% ipython --no-banner

In [1]: import numpy as np

In [2]: import numpy.linalg as la

In [3]: np.set_printoptions(suppress=True, linewidth=200)

In [4]: F = np.load("w.npy")

In [5]: F
Out[5]: 
array([[ 4.747, -1.582,  0.414,  0.284, -0.676,  0.902],
       [ 0.713,  1.089,  2.956, -4.276, -0.236, -0.831],
       [ 0.415,  3.19 , -4.536, -1.21 ,  0.028,  0.324],
       [ 3.563, -2.874,  3.053,  1.295,  0.072, -0.452],
       [ 0.7  ,  1.254, -2.302,  2.355,  1.267, -0.605],
       [ 1.688,  2.084,  0.857, -0.45 ,  0.452, -0.969],
       [ 1.934,  2.056,  5.957, -2.098,  0.223, -0.245],
       [-2.443,  0.124, -3.686, -1.77 ,  0.243,  0.082],
       [-0.969,  4.555, -2.39 , -3.628,  0.514,  3.606],
       [ 2.961, -3.035,  2.704,  2.262,  0.344, -1.769],
       [ 1.269, -4.705, -2.983, -2.69 , -0.398, -0.785],
       [ 0.643,  6.708,  3.993,  1.244, -0.677,  1.683],
       [ 0.123, -1.117,  3.357,  1.124,  1.035, -0.109],
       [-1.465, -1.47 ,  0.047, -1.373, -0.515,  0.771],
       [-0.773,  6.288,  0.699, -0.92 , -1.042,  0.515],
       [ 3.895,  4.907,  2.404, -0.607,  1.159, -1.243],
       [ 2.597, -4.651,  0.082,  0.144,  0.106, -0.559],
       [-3.886, -1.928,  2.726, -0.951,  1.334, -3.066],
       [ 2.357,  0.273, -5.413,  0.142,  0.177, -0.665],
       [ 2.594,  4.258, -5.702, -1.989,  0.646,  0.716],
       [ 7.03 , -4.797, -2.105, -0.437,  0.649, -1.749],
       [ 3.601, -2.504, -5.872,  1.031, -0.05 , -0.1  ],
       [ 1.05 , -2.371, -1.642, -2.489,  1.116, -1.238],
       [-4.156,  3.847,  3.475,  0.45 ,  0.893, -1.778],
       [-3.328,  3.632, -5.836,  3.334,  0.324, -2.038],
       [-2.051, -3.614,  1.528,  1.779, -0.34 , -0.035],
       [ 3.421, -2.391,  4.26 ,  2.777, -0.218, -1.055],
       [-3.468, -6.252,  3.953, -0.372, -0.195,  1.176],
       [-2.994,  3.919, -0.341, -0.205, -1.242, -0.409],
       [-0.644,  1.087,  2.298, -0.165,  0.611,  0.977],
       [-0.021, -0.016, -7.529, -0.012, -1.397, -1.783],
       [ 0.13 ,  1.55 , -4.874,  0.647,  0.748,  0.259]])

In [6]: Y = np.c_[F[:, :4] @ np.array([[2, 2, 1, -1], [-2, -1, -2, 0], [-1, 2, -1, 2], [2, 0, 1, 0]]), np.array([0, 2, -2, -2, 0, 0, 3, 1, -3, -1, -3, -3, -1, -3, -3, -2, 1, -2, 1, -2, 1, -3, 3, 0, 3, -1, 3, -2, -3, 3, -1, -2])]

In [7]: Y.round(3)
Out[7]: 
array([[ 12.812,  11.904,   7.781,  -3.919,   0.   ],
       [-12.26 ,   6.249,  -8.697,   5.199,   2.   ],
       [ -3.434, -11.432,  -2.639,  -9.487,  -2.   ],
       [ 12.411,  16.106,   7.553,   2.543,  -2.   ],
       [  5.904,  -4.458,   2.849,  -5.304,   0.   ],
       [ -2.549,   3.006,  -3.787,   0.026,   0.   ],
       [-10.397,  13.726, -10.233,   9.98 ,   3.   ],
       [ -4.988, -12.382,  -0.775,  -4.929,   1.   ],
       [-15.914, -11.273, -11.317,  -3.811,  -3.   ],
       [ 13.812,  14.365,   8.589,   2.447,  -1.   ],
       [  9.551,   1.277,  10.972,  -7.235,  -3.   ],
       [-13.635,   2.564, -15.522,   7.343,  -3.   ],
       [  1.371,   8.077,   0.124,   6.591,  -1.   ],
       [ -2.783,  -1.366,   0.055,   1.559,  -3.   ],
       [-16.661,  -6.436, -14.968,   2.171,  -3.   ],
       [ -5.642,   7.691,  -8.93 ,   0.913,  -2.   ],
       [ 14.702,  10.009,  11.961,  -2.433,   1.   ],
       [ -8.544,  -0.392,  -3.707,   9.338,  -2.   ],
       [  9.865,  -6.385,   7.366, -13.183,   1.   ],
       [ -1.604, -10.474,  -2.209, -13.998,  -2.   ],
       [ 24.885,  14.647,  18.292, -11.24 ,   1.   ],
       [ 20.144,  -2.038,  15.512, -15.345,  -3.   ],
       [  3.506,   1.187,   4.945,  -4.334,   3.   ],
       [-18.581,  -5.209, -14.875,  11.106,   0.   ],
       [ -1.416, -21.96 ,  -1.422,  -8.344,   3.   ],
       [  5.156,   2.568,   5.428,   5.107,  -1.   ],
       [ 12.918,  17.753,   6.72 ,   5.099,   3.   ],
       [  0.871,   7.222,   4.711,  11.374,  -2.   ],
       [-13.895, -10.589, -10.696,   2.312,  -3.   ],
       [ -6.09 ,   2.221,  -5.281,   5.24 ,   3.   ],
       [  7.495, -15.084,   7.528, -15.037,  -1.   ],
       [  3.328, -11.038,   2.551,  -9.878,  -2.   ]])

In [8]: la.matrix_rank(np.c_[F, Y])
Out[8]: np.int64(7)

In [9]: np.round(la.lstsq(F, Y[:, 0])[0], 3) + 0
Out[9]: array([ 2., -2., -1.,  2.,  0.,  0.])
